$ python -q
>>> import numpy as np
>>> from numpy import linalg as LA
>>> np.set_printoptions(precision=2, suppress=True, linewidth=120, floatmode="fixed")
>>> rd = lambda a: np.round(a, 2) + 0
>>> mat = np.load("out0.npy")
>>> print(mat)
[[ 1  1  1  1 -1 -1 -1 -1]
 [ 1 -1 -1  1  1 -1 -1  1]
 [ 1  1 -1 -1 -1 -1  1  1]]
>>> M2 = mat / np.sqrt((mat ** 2).mean(axis=1, keepdims=True))
>>> mat - mat.mean(axis=1, keepdims=True)
array([[ 1.00,  1.00,  1.00,  1.00, -1.00, -1.00, -1.00, -1.00],
       [ 1.00, -1.00, -1.00,  1.00,  1.00, -1.00, -1.00,  1.00],
       [ 1.00,  1.00, -1.00, -1.00, -1.00, -1.00,  1.00,  1.00]])
>>> LA.matrix_rank(mat - mat.mean(axis=1, keepdims=True))
np.int64(3)
>>> t = np.radians(180)
>>> Rm = np.eye(8)
>>> Rm[4, 4] = Rm[0, 0] = np.cos(t)
>>> Rm[4, 0], Rm[0, 4] = -np.sin(t), np.sin(t)
>>> rd(Rm)
array([[-1.00,  0.00,  0.00,  0.00,  0.00,  0.00,  0.00,  0.00],
       [ 0.00,  1.00,  0.00,  0.00,  0.00,  0.00,  0.00,  0.00],
       [ 0.00,  0.00,  1.00,  0.00,  0.00,  0.00,  0.00,  0.00],
       [ 0.00,  0.00,  0.00,  1.00,  0.00,  0.00,  0.00,  0.00],
       [ 0.00,  0.00,  0.00,  0.00, -1.00,  0.00,  0.00,  0.00],
       [ 0.00,  0.00,  0.00,  0.00,  0.00,  1.00,  0.00,  0.00],
       [ 0.00,  0.00,  0.00,  0.00,  0.00,  0.00,  1.00,  0.00],
       [ 0.00,  0.00,  0.00,  0.00,  0.00,  0.00,  0.00,  1.00]])
>>> M2 = mat @ Rm.T
>>> rd(M2)
array([[-1.00,  1.00,  1.00,  1.00,  1.00, -1.00, -1.00, -1.00],
       [-1.00, -1.00, -1.00,  1.00, -1.00, -1.00, -1.00,  1.00],
       [-1.00,  1.00, -1.00, -1.00,  1.00, -1.00,  1.00,  1.00]])
>>> np.allclose(LA.norm(mat, axis=1), LA.norm(M2, axis=1))
True
>>> rd(LA.det(Rm)), np.trace(Rm)
(np.float64(1.0), np.float64(4.0))
>>> print(np.allclose(mat @ mat.T, M2 @ M2.T))
True
>>> cov = M2.T @ M2
>>> np.trace(cov), (M2 ** 2).sum()
(np.float64(24.0), np.float64(24.0))
>>> rd(LA.svd(M2, compute_uv=False) ** 2)
array([8.00, 8.00, 8.00])
>>> LA.matrix_rank(cov)
np.int64(3)
>>> rd(np.diag(cov))
array([3.00, 3.00, 3.00, 3.00, 3.00, 3.00, 3.00, 3.00])
>>> (M2 @ M2.T).shape
(3, 3)
>>> rd(cov)
array([[ 3.00, -1.00,  1.00, -1.00, -1.00,  3.00,  1.00, -1.00],
       [-1.00,  3.00,  1.00, -1.00,  3.00, -1.00,  1.00, -1.00],
       [ 1.00,  1.00,  3.00,  1.00,  1.00,  1.00, -1.00, -3.00],
       [-1.00, -1.00,  1.00,  3.00, -1.00, -1.00, -3.00, -1.00],
       [-1.00,  3.00,  1.00, -1.00,  3.00, -1.00,  1.00, -1.00],
       [ 3.00, -1.00,  1.00, -1.00, -1.00,  3.00,  1.00, -1.00],
       [ 1.00,  1.00, -1.00, -3.00,  1.00,  1.00,  3.00,  1.00],
       [-1.00, -1.00, -3.00, -1.00, -1.00, -1.00,  1.00,  3.00]])
>>> print(np.allclose(cov, cov.T))
True
